>>> import numpy as np
>>> import numpy.linalg as la
>>> np.set_printoptions(suppress=True, linewidth=140)
>>> def rnd(a):
...     return np.round(a, 3) + 0
... 
>>> M = np.array([[0.0, 0.0, 0.0], [2.0, 1.0, 1.0], [2.0, -2.0, 4.0]])
>>> rank = la.matrix_rank(M)
>>> rank
np.int64(2)
>>> null = la.svd(M)[2][rank:].T
>>> np.allclose(M @ null, 0)
True
>>> null.shape
(3, 1)
>>> rnd(M @ null)
array([[0.],
       [0.],
       [0.]])
>>> [int(la.matrix_rank(np.delete(M, i, axis=0))) for i in range(3)]
[2, 1, 1]
>>> [int(la.matrix_rank(M[:, :j + 1])) for j in range(3)]
[1, 2, 2]
>>> rng = np.random.default_rng(140)
>>> labels = rng.permutation(3)
>>> labels
array([1, 0, 2])
>>> M2 = M[labels][:, labels]
>>> rnd(np.sort(np.abs(la.eigvals(M2))))
array([0., 2., 3.])
>>> np.diag(M2)
array([1., 0., 4.])
>>> m1 = np.load("dump.npy")
>>> m1
array([[-0.201,  0.704,  6.016,  0.086],
       [ 0.311, -3.123,  1.414,  1.934],
       [-0.509, -3.493,  2.713,  1.266],
       [-0.461,  0.296, -3.615, -1.104],
       [ 1.524, -0.602, -3.695,  1.577],
       [ 2.577, -3.299, -3.631,  4.12 ],
       [ 0.236,  2.76 ,  2.211, -0.762],
       [-0.41 , -2.108,  3.801,  0.93 ],
       [ 1.597,  0.795, -2.569,  1.224],
       [ 0.598,  4.914, -1.616, -1.708],
       [-4.019,  1.792,  0.194, -5.44 ],
       [ 0.328, -3.106,  1.391,  1.87 ],
       [ 2.209,  1.878,  2.091,  1.908],
       [-2.608,  3.272,  3.627, -4.085],
       [-2.999,  5.058,  1.071, -5.576],
       [ 0.57 , -2.405, -3.53 ,  1.385],
       [-0.274,  3.09 , -1.424, -1.876],
       [ 1.408, -2.011, -4.81 ,  2.01 ],
       [ 2.248, -5.419,  0.206,  4.98 ]])
>>> rnd(la.det(M[::-1]))
np.float64(0.0)
>>> rnd(la.det(2 * M)), rnd(la.det(M))
(np.float64(0.0), np.float64(0.0))
>>> rnd(la.eigvals(M))
array([3., 2., 0.])
>>> rnd(la.eigvals(M).sum().real)
np.float64(5.0)
>>> mat = np.load("data.npy")
>>> mat
array([[ 0,  0,  0],
       [ 0,  0,  0],
       [-2, -1,  0],
       [ 0,  0,  0],
       [ 2,  1, -2],
       [ 2,  3, -2],
       [ 0,  0,  0],
       [ 0,  0,  0],
       [ 0,  0,  0],
       [-2,  1,  0],
       [-2, -1,  0],
       [-2, -1,  0],
       [ 0,  0, -2],
       [ 0,  0,  0],
       [ 2,  1, -2],
       [ 2,  1, -2],
       [ 2,  1, -2],
       [ 0,  0,  0],
       [ 0,  0,  0],
       [ 0,  0, -2],
       [ 0,  0,  0],
       [ 2,  1, -2],
       [ 0,  0,  0],
       [ 0,  2,  0],
       [-2, -1,  0],
       [ 0,  0,  0],
       [ 0,  2,  0],
       [ 2,  1, -2]])
>>> x0 = np.array([3, -3, 1])
>>> rhs = mat @ x0
>>> rnd(la.lstsq(mat, rhs)[0])
array([ 3., -3.,  1.])
>>> rhs
array([ 0,  0, -3,  0,  1, -5,  0,  0,  0, -9, -3, -3, -2,  0,  1,  1,  1,  0,  0, -2,  0,  1,  0, -6, -3,  0, -6,  1])
>>> rhs = rhs + 0.1 * rng.normal(size=28)
>>> rnd(rhs)
array([ 0.18 , -0.118, -2.753, -0.167,  1.043, -5.085, -0.139, -0.084, -0.279, -8.881, -2.95 , -3.032, -2.052,  0.165,  0.838,  1.078,
        0.979, -0.016, -0.006, -2.042, -0.062,  0.986, -0.136, -5.924, -2.88 ,  0.182, -5.93 ,  1.024])
>>> coef, *_ = la.lstsq(mat, rhs)
>>> rnd(coef)
array([ 2.957, -2.98 ,  0.99 ])
>>> rnd(la.norm(rhs - mat @ coef))
np.float64(0.607)
>>> cov = np.cov(mat, rowvar=False)
>>> rnd(np.corrcoef(mat[:, 0], mat[:, 1])[0, 1])
np.float64(0.663)
>>> np.median(mat, axis=0)
array([0., 0., 0.])
>>> cov.shape
(3, 3)
>>> np.argsort(-mat.std(axis=0).round(6), kind="stable")
array([0, 1, 2])
>>> rnd(cov)
array([[ 1.757,  0.836, -0.942],
       [ 0.836,  0.905, -0.429],
       [-0.942, -0.429,  0.905]])
>>> rnd(np.corrcoef(mat.T))
array([[ 1.   ,  0.663, -0.747],
       [ 0.663,  1.   , -0.474],
       [-0.747, -0.474,  1.   ]])
>>> labels = mat[:, 0] > np.median(mat[:, 0])
>>> f = mat[labels].mean(axis=0) - mat[~labels].mean(axis=0)
>>> rnd(f)
array([ 2.476,  1.238, -1.81 ])
>>> ((mat - mat.mean(axis=0)) @ f > 0).astype(int)
array([0, 0, 0, 0, 1, 1, 0, 0, 0, 0, 0, 0, 1, 0, 1, 1, 1, 0, 0, 1, 0, 1, 0, 1, 0, 0, 1, 1])
>>> J = np.load("mat.npy")
>>> J
array([[-2, -2, -2, -2],
       [-2, -4, -4, -4],
       [-2, -4, -6, -6],
       [-2, -4, -6, -8]])
>>> vals, vecs = la.eigh(J)
>>> x0 = np.array([-1, -1, -1, 1])
>>> rnd(vecs * np.abs(vals) @ vecs.T)
array([[2., 2., 2., 2.],
       [2., 4., 4., 4.],
       [2., 4., 6., 6.],
       [2., 4., 6., 8.]])
>>> np.abs(J).sum(axis=1).max(), rnd(np.abs(vals).max())
(np.int64(20), np.float64(16.582))
>>> rnd(la.eigvalsh(J[1:, 1:]))
array([-15.783,  -1.572,  -0.645])
